% python3 -q
>>> import numpy as np
>>> from numpy import linalg as LA
>>> np.set_printoptions(precision=2, suppress=True, linewidth=140)
>>> def tidy(a):
...     return np.round(a, 2) + 0
... 
>>> X = np.load("run8.npy")
>>> X
array([[35, 32, 28, 24, 40],
       [32, 66, 47, 45, 48],
       [28, 47, 59, 58, 57],
       [24, 45, 58, 80, 68],
       [40, 48, 57, 68, 84]])
>>> # symmetric, so the eigenvalues are real
>>> ev, vecs = LA.eigvalsh(X)
Traceback (most recent call last):
  File "<python-input-7>", line 1, in <module>
    ev, vecs = LA.eigvalsh(X)
    ^^^^^^^^
ValueError: too many values to unpack (expected 2)
>>> ev, vecs = LA.eigh(X)
>>> np.unique(ev.round(6) + 0, return_counts=True)[1]
array([1, 1, 1, 1, 1])
>>> ev.sum(), np.trace(X)
(np.float64(324.0), np.int64(324))
>>> print(tidy(vecs.T @ vecs))
[[1. 0. 0. 0. 0.]
 [0. 1. 0. 0. 0.]
 [0. 0. 1. 0. 0.]
 [0. 0. 0. 1. 0.]
 [0. 0. 0. 0. 1.]]
>>> np.abs(vecs[:, -1]).round(6).argmax()
np.int64(4)
>>> tidy(np.abs(vecs[:, -1]))
array([0.27, 0.42, 0.45, 0.51, 0.54])
>>> tidy(LA.svd(X, compute_uv=False))
array([253.49,  33.63,  23.45,   8.65,   4.78])
>>> C = np.array([[-2, -2, 0, 0, -2, 0, 2],
...     [-2, 1, -1, 2, 2, 0, -1],
...     [-2, -1, 1, 2, -2, -1, 2],
...     [2, 0, -1, -2, -1, -2, 1],
...     [1, 1, 0, 0, 2, 2, 1],
...     [0, 1, -2, -2, 2, 1, 1],
...     [-1, -2, -1, 2, 1, 0, 2]])
>>> rng = np.random.default_rng(355)
>>> W0 = (rng.random((34, 7)) < 0.25) @ C
>>> W0
array([[-2, -2, -3,  0,  3,  3,  6],
       [-2, -1, -2, -2,  0,  1,  3],
       [ 1,  1,  0,  0,  2,  2,  1],
       [ 2,  0, -1, -2, -1, -2,  1],
       [ 1,  1, -2, -2,  1,  0,  5],
       [-2, -1, -2, -2,  0,  1,  3],
       [ 2,  0, -1, -2, -1, -2,  1],
       [-2, -1,  1,  2, -2, -1,  2],
       [-2, -1, -2, -2,  0,  1,  3],
       [-1,  1, -1,  0,  2,  2,  4],
       [ 1, -1, -1, -2, -1,  0,  4],
       [-3, -4, -1,  2, -1,  0,  4],
       [ 0, -1,  0,  0, -3, -3,  3],
       [ 0,  0,  0,  0,  0,  0,  0],
       [ 0, -2, -4, -2,  2,  1,  7],
       [ 0,  0,  0,  0,  0,  0,  0],
       [ 2,  1, -3, -4,  1, -1,  2],
       [ 0,  0,  0,  0,  0,  0,  0],
       [ 0,  1, -2, -2,  2,  1,  1],
       [ 0,  1, -2, -2,  2,  1,  1],
       [-3, -3,  0,  4, -1, -1,  4],
       [ 1,  1, -2, -2,  1,  0,  5],
       [ 0, -1,  0,  0, -3, -3,  3],
       [ 1, -2, -2,  0,  0, -2,  3],
       [-2,  1, -1,  2,  2,  0, -1],
       [ 0,  0,  0,  0,  0,  0,  0],
       [-1,  1, -1,  0,  2,  2,  4],
       [-7, -3, -3,  4,  1,  0,  6],
       [-2,  1, -1,  2,  2,  0, -1],
       [ 0,  0, -3,  0,  5,  3,  4],
       [-4,  0, -3,  0,  2,  1,  2],
       [ 2,  0, -1, -2, -1, -2,  1],
       [ 0,  0,  0,  0,  0,  0,  0],
       [ 1, -1, -4, -2,  2, -1,  4]])
>>> # row 5 repeats row 1
>>> idx = rng.permutation(7)
>>> out = W0[:, idx] * rng.choice([-1, 1], 7)
>>> print(out)
[[-3  3  0 -2  3  2 -6]
 [-2  0 -2 -1  1  2 -3]
 [ 0  2  0  1  2 -1 -1]
 [-1 -1 -2  0 -2 -2 -1]
 [-2  1 -2  1  0 -1 -5]
 [-2  0 -2 -1  1  2 -3]
 [-1 -1 -2  0 -2 -2 -1]
 [ 1 -2  2 -1 -1  2 -2]
 [-2  0 -2 -1  1  2 -3]
 [-1  2  0  1  2  1 -4]
 [-1 -1 -2 -1  0 -1 -4]
 [-1 -1  2 -4  0  3 -4]
 [ 0 -3  0 -1 -3  0 -3]
 [ 0  0  0  0  0  0  0]
 [-4  2 -2 -2  1  0 -7]
 [ 0  0  0  0  0  0  0]
 [-3  1 -4  1 -1 -2 -2]
 [ 0  0  0  0  0  0  0]
 [-2  2 -2  1  1  0 -1]
 [-2  2 -2  1  1  0 -1]
 [ 0 -1  4 -3 -1  3 -4]
 [-2  1 -2  1  0 -1 -5]
 [ 0 -3  0 -1 -3  0 -3]
 [-2  0  0 -2 -2 -1 -3]
 [-1  2  2  1  0  2  1]
 [ 0  0  0  0  0  0  0]
 [-1  2  0  1  2  1 -4]
 [-3  1  4 -3  0  7 -6]
 [-1  2  2  1  0  2  1]
 [-3  5  0  0  3  0 -4]
 [-3  2  0  0  1  4 -2]
 [-1 -1 -2  0 -2 -2 -1]
 [ 0  0  0  0  0  0  0]
 [-4  2 -2 -1 -1 -1 -4]]
>>> U, _, Vt = LA.svd(W0.T @ out)
>>> tidy(LA.lstsq(W0, out)[0])
array([[ 0.,  0.,  0.,  0.,  0., -1.,  0.],
       [ 0.,  0.,  0.,  1.,  0.,  0.,  0.],
       [ 1.,  0.,  0.,  0.,  0.,  0.,  0.],
       [ 0.,  0.,  1.,  0.,  0.,  0.,  0.],
       [ 0.,  1.,  0.,  0.,  0.,  0.,  0.],
       [ 0.,  0.,  0.,  0.,  1.,  0.,  0.],
       [ 0.,  0.,  0.,  0.,  0.,  0., -1.]])
>>> tidy(U @ Vt)
array([[ 0.,  0.,  0.,  0.,  0., -1.,  0.],
       [ 0.,  0.,  0.,  1.,  0.,  0.,  0.],
       [ 1.,  0.,  0.,  0.,  0.,  0.,  0.],
       [ 0.,  0.,  1.,  0.,  0.,  0.,  0.],
       [ 0.,  1.,  0.,  0.,  0.,  0.,  0.],
       [ 0.,  0.,  0.,  0.,  1.,  0.,  0.],
       [ 0.,  0.,  0.,  0.,  0.,  0., -1.]])
>>> print(idx)
[2 4 3 1 5 0 6]
